$ python -q
>>> import numpy as np
>>> np.set_printoptions(precision=2, suppress=True, linewidth=120, floatmode="fixed")
>>> m1 = np.array([[0, 0, 1], [0, 1, 0], [1, 0, 0]])
>>> print(round(np.linalg.eigvalsh(m1).min(), 2))
-1.0
>>> print(np.all(np.linalg.eigvalsh(m1) > 0))
False
>>> rng = np.random.default_rng(6733)
>>> z = rng.permutation(3)
>>> print(z)
[0 2 1]
>>> other = m1[z][:, z]
>>> print(np.allclose(other, m1))
False
>>> print(round(float(np.linalg.det(other)), 2), round(float(np.linalg.det(m1[z])), 2))
-1.0 1.0
>>> print(np.trace(other))
1
>>> print(m1 @ m1.T)
[[1 0 0]
 [0 1 0]
 [0 0 1]]
>>> print(np.linalg.norm(m1, axis=0))
[1.00 1.00 1.00]
>>> X = np.tril(np.array([[1, 1, -2, -1], [-3, -1, 2, 0], [0, -1, 1, 0], [2, -1, -2, -3]]), -1) + np.eye(4, dtype=int)
>>> print(X)
[[ 1  0  0  0]
 [-3  1  0  0]
 [ 0 -1  1  0]
 [ 2 -1 -2  1]]
>>> ev, V = np.linalg.eig(X)
>>> print(np.sort(np.linalg.eigvals(X.T)))
[1.00 1.00 1.00 1.00]
>>> J = np.array([[1.0, 1.0, 1.0], [3.0, 1.0, 2.0], [0.0, 0.0, 1.0]])
>>> W = np.array([[-4, 0, 2], [-6, 3, -8], [-3, -4, 9]])
>>> coef = np.array([3, 2, -3])
>>> hid = np.maximum(J @ W + coef, 0)
>>> print((hid > 0).astype(int))
[[0 1 0]
 [0 0 1]
 [0 0 1]]
>>> print(hid)
[[ 0.00  1.00  0.00]
 [ 0.00  0.00 13.00]
 [ 0.00  0.00  6.00]]
>>> cent = np.array([[1, 3], [3, 3], [0, 5]])
>>> print(hid @ cent)
[[ 3.00  3.00]
 [ 0.00 65.00]
 [ 0.00 30.00]]
>>> other = np.linalg.invert(J)
Traceback (most recent call last):
  File "<python-input-26>", line 1, in <module>
    other = np.linalg.invert(J)
            ^^^^^^^^^^^^^^^^
AttributeError: module 'numpy.linalg' has no attribute 'invert'
>>> other = np.linalg.inv(J)
>>> print(round(np.linalg.det(J) * np.linalg.det(other), 2))
1.0
>>> print(np.round(J @ other, 2) + 0)
[[1.00 0.00 0.00]
 [0.00 1.00 0.00]
 [0.00 0.00 1.00]]
>>> print(np.linalg.inv(other))
[[1.00 1.00 1.00]
 [3.00 1.00 2.00]
 [0.00 0.00 1.00]]
>>> print(round(np.linalg.slogdet(J)[0], 2))
-1.0
>>> data = np.loadtxt("dump.csv", delimiter=",")
>>> print(data)
[[ 0.24  0.12 -0.56]
 [-0.90 -0.45  2.10]
 [-0.24 -0.12  0.56]
 [ 1.08  0.54 -2.52]]
>>> print(np.linalg.cond(data) > 100)
True
>>> print(np.argsort(-np.linalg.norm(data, axis=0).round(6), kind="stable")[:3])
[2 0 1]
>>> print(round(np.linalg.norm(data, 2) / np.linalg.norm(data), 2))
1.0
>>> print(np.linalg.matrix_rank(data, rtol=0.1))
1
>>> K = np.load("data.npy")
>>> print(K)
[[ 4.21  3.97 -1.36]
 [-3.01 -2.99  0.93]
 [-1.42 -1.37  0.57]
 [ 3.49  3.26 -1.34]
 [ 6.08  6.20 -2.01]
 [-2.77 -2.51  1.01]
 [ 1.25  1.14 -0.32]
 [ 1.93  2.03 -0.60]
 [-6.11 -6.21  1.97]
 [-5.44 -5.46  1.70]
 [ 2.19  2.25 -0.85]
 [-1.26 -1.08  0.50]
 [-0.62 -0.69  0.33]
 [-1.75 -1.89  0.63]
 [ 3.56  3.49 -1.24]
 [ 3.46  3.41 -1.20]
 [ 2.52  2.69 -0.98]
 [-3.17 -3.26  0.96]
 [-2.94 -3.01  0.99]
 [-4.30 -4.22  1.53]
 [ 4.28  4.00 -1.34]]
>>> other = np.c_[K[:, :1] @ np.array([[1]]), np.array([2, 0, 3, -1, 1, 2, 1, -1, -2, -1, -3, 0, 3, 3, 1, -2, -1, 0, -2, 2, -1])]
>>> print(other)
[[ 4.21  2.00]
 [-3.01  0.00]
 [-1.42  3.00]
 [ 3.49 -1.00]
 [ 6.08  1.00]
 [-2.77  2.00]
 [ 1.25  1.00]
 [ 1.93 -1.00]
 [-6.11 -2.00]
 [-5.44 -1.00]
 [ 2.19 -3.00]
 [-1.26  0.00]
 [-0.62  3.00]
 [-1.75  3.00]
 [ 3.56  1.00]
 [ 3.46 -2.00]
 [ 2.52 -1.00]
 [-3.17  0.00]
 [-2.94 -2.00]
 [-4.30  2.00]
 [ 4.28 -1.00]]
>>> print(np.round(np.linalg.lstsq(K, other[:, 0])[0], 2) + 0)
[1.00 0.00 0.00]
>>> print(np.linalg.norm(np.linalg.qr(K)[0].T @ other, axis=0) ** 2 / ((other ** 2).sum(axis=0) + 1e-12))
[1.00 0.41]
